>>> import numpy as np
>>> np.set_printoptions(precision=3, suppress=True, linewidth=140, legacy="1.25")
>>> W0 = np.load("block19.npy")
>>> W0
array([[0.02, 2.  , 1.  , 1.  , 0.  ],
       [1.  , 0.02, 2.  , 1.  , 0.  ],
       [2.  , 1.  , 0.02, 1.  , 0.  ],
       [0.  , 0.  , 0.  , 2.02, 2.  ],
       [0.  , 2.  , 1.  , 1.  , 0.02]])
>>> x0 = np.array([-3, -2, 2, -2, -1])
>>> y = W0 @ x0
>>> y
array([-4.06, -1.04, -9.96, -6.04, -4.02])
>>> np.linalg.solve(W0, y)
array([-3., -2.,  2., -2., -1.])
>>> np.linalg.solve(W0.T, W0[0])
array([1., 0., 0., 0., 0.])
>>> np.linalg.solve(W0, y + W0[:, 1])
array([-3., -1.,  2., -2., -1.])
>>> rng = np.random.default_rng(589303)
>>> idx = rng.permutation(5)
>>> other = W0[:, idx] * rng.choice([-1, 1], 5)
>>> other
array([[ 2.  , -1.  ,  0.02, -1.  , -0.  ],
       [ 0.02, -2.  ,  1.  , -1.  , -0.  ],
       [ 1.  , -0.02,  2.  , -1.  , -0.  ],
       [ 0.  , -0.  ,  0.  , -2.02, -2.  ],
       [ 2.  , -1.  ,  0.  , -1.  , -0.02]])
>>> left, _, Vh = np.linalg.svd(W0.T @ other)
>>> np.round(np.linalg.lstsq(W0, other)[0], 3) + 0
array([[ 0.,  0.,  1.,  0.,  0.],
       [ 1.,  0.,  0.,  0.,  0.],
       [ 0., -1.,  0.,  0.,  0.],
       [ 0.,  0.,  0., -1.,  0.],
       [ 0.,  0.,  0.,  0., -1.]])
>>> np.round(left @ Vh, 3) + 0
array([[ 0.,  0.,  1.,  0.,  0.],
       [ 1.,  0.,  0.,  0.,  0.],
       [ 0., -1.,  0.,  0.,  0.],
       [ 0.,  0.,  0., -1.,  0.],
       [ 0.,  0.,  0.,  0., -1.]])
>>> O = W0.astype(float).copy()
>>> for j in range(5):
...     O[:, j] -= O[:, :j] @ (O[:, :j].T @ O[:, j])
...     O[:, j] /= np.linalg.norm(O[:, j])
... 
>>> np.round(O.T @ O, 3) + 0
array([[1., 0., 0., 0., 0.],
       [0., 1., 0., 0., 0.],
       [0., 0., 1., 0., 0.],
       [0., 0., 0., 1., 0.],
       [0., 0., 0., 0., 1.]])
>>> mat = np.array([[1, 0, 0, 0, 0, 0],
...     [-2, 1, 0, 0, 0, 0],
...     [-1, -1, 1, 0, 0, 0],
...     [0, 1, -1, 1, 0, 0],
...     [1, -2, -1, 0, 1, 0],
...     [2, 2, -1, 1, 2, 1]])
>>> left, sigma, Vh = np.linalg.svd(mat)
>>> sigma
array([4.346, 3.24 , 1.573, 1.296, 0.678, 0.051])
>>> other = left[:, :5] @ np.diag(sigma[:5]) @ Vh[:5]
>>> np.linalg.matrix_rank(mat, rtol=0.05)
5
>>> round(np.linalg.norm(mat - other, 2), 3), round(float(sigma[5]), 3)
(0.051, 0.051)
>>> np.round(np.abs(mat - other).max(), 3)
0.042
>>> np.linalg.matrix_rank(other)
5
>>> np.sort(np.linalg.eigvals(mat))
array([1., 1., 1., 1., 1., 1.])
>>> np.linalg.matrix_rank(mat - mat[0, 0] * np.eye(6))
4
>>> round(np.abs(np.linalg.eigvals(mat)).max(), 3)
1.0
>>> np.allclose(mat @ mat.T, mat.T @ mat)
False
>>> np.sort(np.abs(np.linalg.eigvals(mat)))
array([1., 1., 1., 1., 1., 1.])
>>> def softmax(z):
...     e = np.exp(z - z.max(axis=-1, keepdims=True))
...     return e / e.sum(axis=-1, keepdims=True)
... 
>>> np.round(softmax(10 * mat[5]), 3) + 0
array([0.333, 0.333, 0.   , 0.   , 0.333, 0.   ])
>>> softmax(mat[5] + 5)
array([0.264, 0.264, 0.013, 0.097, 0.264, 0.097])
>>> S = mat @ mat.T / np.sqrt(6)
>>> softmax(S)[5] @ mat
array([ 1.965,  1.965, -0.994,  0.991,  1.963,  0.98 ])
>>> softmax(S).round(6).argmax(axis=1)
array([5, 1, 2, 5, 4, 5])
>>> O, V = np.linalg.qr(mat[:, :1])[0], np.linalg.qr(mat[:, 1:])[0]
>>> sigma = np.linalg.svd(O.T @ V, compute_uv=False)
>>> (sigma > 0.9).sum()
1
>>> round(float(np.linalg.norm(O @ O.T - V @ V.T, 2)), 3)
1.0
>>> np.degrees(np.arccos(sigma.clip(0, 1)))
array([17.548])
>>> E = np.loadtxt("data.csv", delimiter=",")
>>> E
array([[-0.308, -0.95 ,  0.059],
       [ 0.792, -0.29 , -0.538],
       [ 0.528, -0.119,  0.841]])
>>> f = np.array([1, 1])
>>> np.polyval(f, E[1])
array([1.792, 0.71 , 0.462])
>>> np.convolve(E[1], f)
array([ 0.792,  0.502, -0.828, -0.538])
>>> x0 = np.array([1, 0, 2])
>>> np.abs(np.linalg.eigvals(E))
array([1., 1., 1.])
>>> [p for p in range(1, 25) if np.allclose(np.linalg.matrix_power(E, p), np.eye(3))]
[]
>>> 3 - np.linalg.matrix_rank(E - np.eye(3), tol=1e-8)
1
>>> round(float(np.linalg.norm(x0)), 3), round(float(np.linalg.norm(E @ x0)), 3)
(2.236, 2.236)
>>> np.linalg.inv(E)
array([[-0.308,  0.792,  0.528],
       [-0.95 , -0.29 , -0.119],
       [ 0.059, -0.538,  0.841]])
>>> gram = E.T @ E
>>> np.linalg.matrix_rank(gram)
3
>>> np.linalg.eigvalsh(gram)[::-1]
array([1., 1., 1.])
>>> (E @ E.T).shape
(3, 3)
>>> np.diag(gram)
array([1., 1., 1.])
>>> x0 = np.array([-2, -1, -2])
>>> y = E @ x0
>>> b, lr = np.zeros(3), 1 / np.linalg.norm(E, 2) ** 2
>>> for i in range(200):
...     b -= lr * E.T @ (E @ b - y)
...     if i % 50 == 0: print(i, round(np.linalg.norm(E @ b - y), 3))
... 
0 0.0
50 0.0
100 0.0
150 0.0
>>> b
array([-2., -1., -2.])
>>> data = np.load("run3.npy")
>>> data
array([[ 0, -1,  0, -1, -3,  1],
       [ 0,  0,  2, -2,  0, -2],
       [ 0,  0,  0, -2,  2,  3],
       [ 0,  0,  0,  0, -2,  0],
       [ 0,  0,  0,  0,  0,  0],
       [ 0,  0,  0,  0,  0,  0]])
>>> # row 5 repeats row 4
>>> theta = np.radians(36)
>>> R = np.eye(6)
>>> R[5, 5] = R[2, 2] = np.cos(theta)
>>> R[5, 2], R[2, 5] = -np.sin(theta), np.sin(theta)
>>> R
array([[ 1.   ,  0.   ,  0.   ,  0.   ,  0.   ,  0.   ],
       [ 0.   ,  1.   ,  0.   ,  0.   ,  0.   ,  0.   ],
       [ 0.   ,  0.   ,  0.809,  0.   ,  0.   ,  0.588],
       [ 0.   ,  0.   ,  0.   ,  1.   ,  0.   ,  0.   ],
       [ 0.   ,  0.   ,  0.   ,  0.   ,  1.   ,  0.   ],
       [ 0.   ,  0.   , -0.588,  0.   ,  0.   ,  0.809]])
>>> other = data @ R.T
>>> np.abs(other - data).max(axis=0)
array([0.   , 0.   , 1.763, 0.   , 0.   , 0.794])
>>> np.allclose(np.linalg.norm(data, axis=1), np.linalg.norm(other, axis=1))
True
>>> round(np.linalg.det(R), 3), round(np.trace(R), 3)
(1.0, 5.618)
>>> idx = rng.permutation(6)
>>> idx
array([1, 5, 0, 2, 4, 3])
>>> other = data[idx][:, idx]
>>> np.sort(np.abs(np.linalg.eigvals(other)))
array([0., 0., 0., 0., 0., 0.])
>>> np.diag(other)
array([0, 0, 0, 0, 0, 0])
>>> np.round(np.linalg.det(other), 3), round(np.linalg.det(data[idx]), 3)
(0.0, 0.0)
>>> m1 = np.load("arr.npy")
>>> m1
array([[ 1, -1,  1, -1],
       [ 1,  0,  0,  0],
       [ 1,  1,  1,  1],
       [ 1,  2,  4,  8],
       [ 1,  3,  9, 27]])
>>> # row 4 is much longer than the rest
>>> [round(float(x), 3) for x in np.linalg.svd(m1, compute_uv=False)[:3]]
[30.076, 2.5, 1.558]
>>> np.abs(np.linalg.svd(m1)[2][-1])
array([0.71 , 0.018, 0.675, 0.2  ])
>>> np.linalg.cond(m1) > 100
False
>>> round(np.linalg.norm(m1, 2) / np.linalg.norm(m1), 3)
0.995
>>> round(np.log10(np.linalg.cond(m1)))
2
>>> np.linalg.matrix_rank(m1, rtol=0.1)
1
